>>> import numpy as np
>>> np.set_printoptions(precision=3, suppress=True, linewidth=160)
>>> feats = np.diag(np.array([2, 0, 1])) + -2 * np.eye(3, k=1) + -2 * np.eye(3, k=-1)
>>> feats
array([[ 2., -2.,  0.],
       [-2.,  0., -2.],
       [ 0., -2.,  1.]])
>>> rng = np.random.default_rng(554)
>>> z = rng.permutation(3)
>>> A2 = feats[:, z] * rng.choice([-1, 1], 3)
>>> A2
array([[-2.,  2., -0.],
       [ 2., -0.,  2.],
       [-0.,  2., -1.]])
>>> left, _, VT = np.linalg.svd(feats.T @ A2)
>>> np.round(np.linalg.lstsq(feats, A2)[0], 3) + 0
array([[-1.,  0.,  0.],
       [ 0., -1.,  0.],
       [ 0.,  0., -1.]])
>>> A2 = feats + rng.integers(-2, 3, (3, 1)) @ rng.integers(-2, 3, (1, 3))
>>> A2
array([[ 4., -6., -4.],
       [ 0., -4., -6.],
       [-1.,  0.,  3.]])
>>> np.linalg.matrix_rank(A2 - feats, tol=1e-8)
np.int64(1)
>>> A2 - feats
array([[ 2., -4., -4.],
       [ 2., -4., -4.],
       [-1.,  2.,  2.]])
>>> np.round(np.linalg.svd(A2 - feats, compute_uv=False), 3) + 0
array([9., 0., 0.])
>>> np.abs(A2 - feats).sum(axis=1)
array([10., 10.,  5.])
>>> blk = np.stack([feats, 5 * feats, feats[::-1]])
>>> np.linalg.det(blk)
array([  -12., -1500.,    12.])
>>> blk.sum(axis=0)
array([[ 12., -14.,   1.],
       [-14.,   0., -14.],
       [  2., -14.,   6.]])
>>> arr = np.load("layer12.npy")
>>> arr
array([[ 0,  0,  3, -3],
       [ 0,  0,  1,  3],
       [-3, -1,  0,  1],
       [ 3, -3, -1,  0]])
>>> A2 = arr + rng.integers(-2, 3, (4, 2)) @ rng.integers(-2, 3, (2, 4))
>>> A2
array([[ 0, -4, -1, -1],
       [ 0,  4,  5,  1],
       [-7, -3, -6,  0],
       [ 3, -1,  1, -1]])
>>> A2 - arr
array([[ 0, -4, -4,  2],
       [ 0,  4,  4, -2],
       [-4, -2, -6, -1],
       [ 0,  2,  2, -1]])
>>> np.round(np.linalg.svd(A2 - arr, compute_uv=False), 3) + 0
array([10.75 ,  4.736,  0.   ,  0.   ])
>>> x0 = np.array([1, 2, 1, 0])
>>> y = A2 @ x0
>>> c, lr = np.zeros(4), 1 / np.linalg.norm(A2, 2) ** 2
>>> for i in range(200):
...     c -= lr * A2.T @ (A2 @ c - y)
...     if i % 50 == 0: print(i, round(np.linalg.norm(A2 @ c - y), 3))
... 
0 3.478
50 0.324
100 0.139
150 0.122
>>> c
array([1.041, 1.912, 1.003, 0.314])
>>> mat = np.array([[0.6, -0.1, -0.2, 0.7, 0.3, 0.4],
...     [0.0, 0.2, 1.5, -0.1, 1.0, 1.0],
...     [-0.2, -0.6, 0.9, 1.2, -0.1, 1.5],
...     [0.2, 0.0, -0.9, -0.2, 0.7, -0.5],
...     [-1.3, -0.1, 0.3, -0.1, -1.4, 0.2],
...     [0.5, -1.5, -1.6, 0.2, 2.1, -1.3]])
>>> mat[:, 0] *= 5
>>> mat
array([[ 3. , -0.1, -0.2,  0.7,  0.3,  0.4],
       [ 0. ,  0.2,  1.5, -0.1,  1. ,  1. ],
       [-1. , -0.6,  0.9,  1.2, -0.1,  1.5],
       [ 1. ,  0. , -0.9, -0.2,  0.7, -0.5],
       [-6.5, -0.1,  0.3, -0.1, -1.4,  0.2],
       [ 2.5, -1.5, -1.6,  0.2,  2.1, -1.3]])
>>> x0 = np.array([-3, 2, 1, 3, 1, -5])
>>> a = np.maximum(mat @ x0, 0)
>>> np.flatnonzero(a > 1e-9)
array([4])
>>> np.maximum(mat @ (3 * x0), 0)
array([ 0. ,  0. ,  0. ,  0. , 50.7,  0. ])
>>> mat * (a > 1e-9)[:, None]
array([[ 0. , -0. , -0. ,  0. ,  0. ,  0. ],
       [ 0. ,  0. ,  0. , -0. ,  0. ,  0. ],
       [-0. , -0. ,  0. ,  0. , -0. ,  0. ],
       [ 0. ,  0. , -0. , -0. ,  0. , -0. ],
       [-6.5, -0.1,  0.3, -0.1, -1.4,  0.2],
       [ 0. , -0. , -0. ,  0. ,  0. , -0. ]])
>>> a
array([ 0. ,  0. ,  0. ,  0. , 16.9,  0. ])
>>> mat.T @ a
array([-109.85,   -1.69,    5.07,   -1.69,  -23.66,    3.38])
>>> z = rng.permutation(6)
>>> A2 = mat[:, z] * rng.choice([-1, 1], 6)
>>> A2
array([[-3. ,  0.7, -0.1,  0.4,  0.2,  0.3],
       [-0. , -0.1,  0.2,  1. , -1.5,  1. ],
       [ 1. ,  1.2, -0.6,  1.5, -0.9, -0.1],
       [-1. , -0.2,  0. , -0.5,  0.9,  0.7],
       [ 6.5, -0.1, -0.1,  0.2, -0.3, -1.4],
       [-2.5,  0.2, -1.5, -1.3,  1.6,  2.1]])
>>> left, _, VT = np.linalg.svd(mat.T @ A2)
>>> np.round(left @ VT, 3) + 0
array([[-1.,  0.,  0.,  0.,  0.,  0.],
       [ 0.,  0.,  1.,  0.,  0.,  0.],
       [ 0.,  0.,  0.,  0., -1.,  0.],
       [ 0.,  1.,  0.,  0.,  0.,  0.],
       [ 0.,  0.,  0.,  0.,  0.,  1.],
       [ 0.,  0.,  0.,  1.,  0.,  0.]])
>>> round(np.log10(np.linalg.cond(mat)))
2
>>> np.linalg.matrix_rank(mat, rtol=0.1)
np.int64(4)
>>> left, sv, VT = np.linalg.svd(mat)
>>> np.argmax(sv[:-1] / (sv[1:] + 1e-6)) + 1
np.int64(5)
>>> sv
array([8.149, 3.227, 2.166, 1.554, 0.421, 0.037])
>>> A2 = left[:, :5] @ np.diag(sv[:5]) @ VT[:5]
>>> round(float(np.linalg.norm(mat - A2) / np.linalg.norm(mat)), 3)
0.004
>>> round(np.abs(mat - A2).max(), 3)
np.float64(0.018)
>>> np.round(np.linalg.norm(mat - A2, 2), 3), round(float(sv[5]), 3)
(np.float64(0.037), 0.037)
>>> np.linalg.matrix_rank(mat, rtol=0.05)
np.int64(5)
>>> A2 = mat / np.linalg.norm(mat, axis=1, keepdims=True)
>>> G = A2 @ A2.T
>>> np.round(np.degrees(np.arccos(np.clip(G[5, 1], -1, 1))), 3)
np.float64(102.9)
>>> (np.abs(G) > 0.9).astype(int)
array([[1, 0, 0, 0, 1, 0],
       [0, 1, 0, 0, 0, 0],
       [0, 0, 1, 0, 0, 0],
       [0, 0, 0, 1, 0, 1],
       [1, 0, 0, 0, 1, 0],
       [0, 0, 0, 1, 0, 1]])
>>> (G - 2 * np.eye(6)).round(6).argmax(axis=1)
array([5, 2, 1, 5, 2, 3])
>>> np.linalg.norm(A2, axis=1)
array([1., 1., 1., 1., 1., 1.])
>>> K = np.load("out11.npy")
>>> K
array([[ 0, -6, -6],
       [ 0,  0,  0],
       [ 0,  0,  0]])
>>> np.linalg.lstsq(K[:-1].T, K[-1])[2]
np.int32(1)
>>> np.unique(K.round(6), axis=0).shape
(2, 3)
>>> K @ np.linalg.pinv(K) @ K
array([[ 0., -6., -6.],
       [ 0.,  0.,  0.],
       [ 0.,  0.,  0.]])
>>> W0 = np.load("run5.npy")
>>> W0
array([[-0.509,  0.554, -0.645,  0.134, -0.021],
       [ 0.458, -0.457, -0.762, -0.035,  0.006],
       [ 0.   ,  0.   ,  0.   , -0.157, -0.988],
       [-0.713, -0.623, -0.04 , -0.316,  0.05 ],
       [ 0.153,  0.31 , -0.051, -0.925,  0.147]])
>>> # columns are unit length and at right angles
>>> np.round(W0[:, 1] @ W0[:, 2], 3)
np.float64(0.0)
>>> np.linalg.norm(W0, axis=0)
array([1., 1., 1., 1., 1.])
>>> np.round(np.linalg.pinv(W0), 3) + 0
array([[-0.509,  0.458,  0.   , -0.713,  0.153],
       [ 0.554, -0.457,  0.   , -0.623,  0.31 ],
       [-0.645, -0.762,  0.   , -0.04 , -0.051],
       [ 0.134, -0.035, -0.157, -0.316, -0.925],
       [-0.021,  0.006, -0.988,  0.05 ,  0.147]])
>>> np.linalg.svd(W0, compute_uv=False)
array([1., 1., 1., 1., 1.])
>>> np.round(W0.T @ W0, 3) + 0
array([[1., 0., 0., 0., 0.],
       [0., 1., 0., 0., 0.],
       [0., 0., 1., 0., 0.],
       [0., 0., 0., 1., 0.],
       [0., 0., 0., 0., 1.]])
>>> x0 = np.array([1, -1, -3, -1, -2])
>>> W0.T @ (W0 @ x0)
array([ 1., -1., -3., -1., -2.])
>>> 5 - np.linalg.matrix_rank(W0 - np.eye(5), tol=1e-8)
np.int64(1)
>>> np.abs(np.linalg.eigvals(W0))
array([1., 1., 1., 1., 1.])
>>> theta = rng.uniform(0, 2 * np.pi, 20)
>>> O, _ = np.linalg.qr(np.array([[-1.4, -1.0], [-1.3, -0.2], [0.7, 0.2]]))
>>> data = 5 * np.c_[np.cos(theta), np.sin(theta)] @ O.T
>>> data
array([[ 0.407,  4.591, -1.938],
       [ 4.562,  1.647, -1.215],
       [ 1.225,  4.43 , -1.968],
       [-0.667,  4.609, -1.819],
       [ 1.089, -4.556,  1.748],
       [ 0.798,  4.53 , -1.959],
       [ 4.795, -1.418,  0.02 ],
       [ 4.189, -2.663,  0.604],
       [-4.701,  1.697, -0.146],
       [ 2.875, -3.891,  1.264],
       [-3.012, -3.553,  1.817],
       [ 4.386, -2.357,  0.454],
       [ 3.918,  2.683, -1.566],
       [ 0.774, -4.599,  1.803],
       [-3.418, -3.215,  1.726],
       [-4.904, -0.551,  0.804],
       [ 1.006,  4.486, -1.966],
       [-1.59 , -4.315,  1.964],
       [ 0.968,  4.495, -1.965],
       [-3.514, -3.124,  1.7  ]])
>>> # rows and columns are dependent
>>> left, sv, VT = np.linalg.svd(data)
>>> sv.round(3) + 0
array([17.709, 13.653,  0.   ])
>>> A2 = left[:, :2] @ np.diag(sv[:2]) @ VT[:2]
>>> round(np.abs(data - A2).max(), 3)
np.float64(0.0)
>>> np.round(np.linalg.norm(data - A2) / np.linalg.norm(data), 3)
np.float64(0.0)
>>> round(np.linalg.norm(data - A2, 2), 3), round(float(sv[2]), 3)
(np.float64(0.0), 0.0)
>>> X = np.loadtxt("test19.csv", delimiter=",")
>>> X
array([[ 0.923,  0.101, -0.053,  0.127,  0.206],
       [ 0.101,  0.869,  0.069, -0.165, -0.268],
       [-0.053,  0.069,  0.964,  0.087,  0.141],
       [ 0.127, -0.165,  0.087,  0.791, -0.338],
       [ 0.206, -0.268,  0.141, -0.338,  0.454]])
>>> A2 = feats / np.sqrt((feats ** 2).mean(axis=1, keepdims=True))
>>> np.linalg.matrix_rank(feats - feats.mean(axis=1, keepdims=True))
np.int64(2)
>>> np.linalg.matrix_rank(A2) == np.linalg.matrix_rank(feats)
np.True_
>>> np.linalg.norm(A2, axis=1)
array([1.732, 1.732, 1.732])
>>> feats - feats.mean(axis=1, keepdims=True)
array([[ 2.   , -2.   ,  0.   ],
       [-0.667,  1.333, -0.667],
       [ 0.333, -1.667,  1.333]])
>>> left, sv, VT = np.linalg.svd(X)
>>> sv.round(3) + 0
array([1., 1., 1., 1., 0.])
>>> A2 = left[:, :4] @ np.diag(sv[:4]) @ VT[:4]
>>> A2
array([[ 0.923,  0.101, -0.053,  0.127,  0.206],
       [ 0.101,  0.869,  0.069, -0.165, -0.268],
       [-0.053,  0.069,  0.964,  0.087,  0.141],
       [ 0.127, -0.165,  0.087,  0.791, -0.338],
       [ 0.206, -0.268,  0.141, -0.338,  0.454]])
>>> np.linalg.matrix_rank(A2)
np.int64(4)
>>> np.linalg.cond(X) > 100
np.True_
>>> np.argsort(-np.linalg.norm(X, axis=0).round(6), kind="stable")[:3]
array([2, 0, 1])
>>> [round(float(x), 3) for x in np.linalg.svd(X, compute_uv=False)[:3]]
[1.0, 1.0, 1.0]
>>> left, sv, VT = np.linalg.svd(X)
>>> evecs = VT[:(sv > 1e-8).sum()]
>>> x0 = X[4] + -2 * X[3] + rng.integers(2) * np.eye(5)[4]
>>> x0
array([-0.049,  0.063, -0.033, -1.92 ,  2.129])
>>> np.allclose(evecs.T @ evecs @ x0, x0)
False
>>> E = np.loadtxt("mat.csv", delimiter=",")
>>> E
array([[ 0.005, -0.044,  0.005, -0.005,  0.053,  0.005],
       [-0.044,  0.393, -0.044,  0.044, -0.481, -0.044],
       [ 0.005, -0.044,  0.005, -0.005,  0.053,  0.005],
       [-0.005,  0.044, -0.005,  0.005, -0.053, -0.005],
       [ 0.053, -0.481,  0.053, -0.053,  0.587,  0.053],
       [ 0.005, -0.044,  0.005, -0.005,  0.053,  0.005]])
>>> # symmetric
>>> left, sv, VT = np.linalg.svd(E)
>>> evecs = VT[:(sv > 1e-8).sum()]
>>> x0 = E[3] + -1 * E[5] + rng.integers(2) * np.eye(6)[3]
>>> x0
array([-0.01 ,  0.087, -0.01 ,  0.01 , -0.107, -0.01 ])
>>> np.diag(evecs.T @ evecs)
array([0.005, 0.393, 0.005, 0.005, 0.587, 0.005])
>>> np.linalg.matrix_rank(np.vstack([E, x0]))
np.int64(1)
>>> np.allclose(evecs.T @ evecs @ x0, x0)
True
